% ipython --no-banner

In [1]: import numpy as np

In [2]: np.set_printoptions(precision=1, suppress=True, linewidth=100, floatmode="fixed")

In [3]: rnd = lambda a: np.round(a, 1) + 0

In [4]: X = np.load("dump.npy")

In [5]: X
Out[5]: 
array([[-0.6, -2.3,  4.4],
       [ 3.5,  0.5,  3.6],
       [ 0.9, -0.3,  4.9],
       [ 2.8, -0.5, -4.1],
       [ 0.9,  0.1, -4.9],
       [-0.7,  1.0,  4.8],
       [ 3.5,  0.4, -3.6],
       [ 0.6,  4.6, -1.9],
       [-0.4, -3.8,  3.3],
       [-2.6, -3.9, -1.7],
       [-2.7,  3.0, -2.9],
       [-1.4,  3.1,  3.7],
       [-4.0,  0.2, -3.0],
       [ 3.5,  1.5,  3.2],
       [ 0.1,  4.3,  2.5],
       [ 0.0,  4.8,  1.2],
       [-2.6, -4.0, -1.3],
       [ 3.6, -1.0, -3.3],
       [ 0.6,  4.6, -1.9],
       [ 0.1,  3.5,  3.5],
       [ 2.8,  1.4, -3.9]])

In [6]: cen = (X - X.mean(axis=0)) / X.std(axis=0)

In [7]: np.argwhere(np.abs(cen) > 2)
Out[7]: array([], shape=(0, 2), dtype=int64)

In [8]: b = np.linalg.lstsq(np.delete(cen, 1, axis=1), cen[:, 1])[0]

In [9]: rnd(b)
Out[9]: array([0.1, 0.1])

In [10]: rnd(1 - np.var(cen[:, 1] - np.delete(cen, 1, axis=1) @ b))
Out[10]: np.float64(0.0)

In [11]: np.abs(b).argmax()
Out[11]: np.int64(0)

In [12]: x = np.array([-2, -2, 1])

In [13]: rhs = X @ x

In [14]: b, lr = np.zeros(3), 1 / np.linalg.norm(X, 2) ** 2

In [15]: for i in range(40):
    ...:     b -= lr * X.T @ (X @ b - rhs)
    ...:     if i % 10 == 0: print(i, round(np.linalg.norm(X @ b - rhs), 1))
    ...: 
0 11.8
10 0.0
20 0.0
30 0.0

In [16]: rnd(b)
Out[16]: array([-2.0, -2.0,  1.0])

In [17]: rnd(np.linalg.cond(X))
Out[17]: np.float64(1.6)
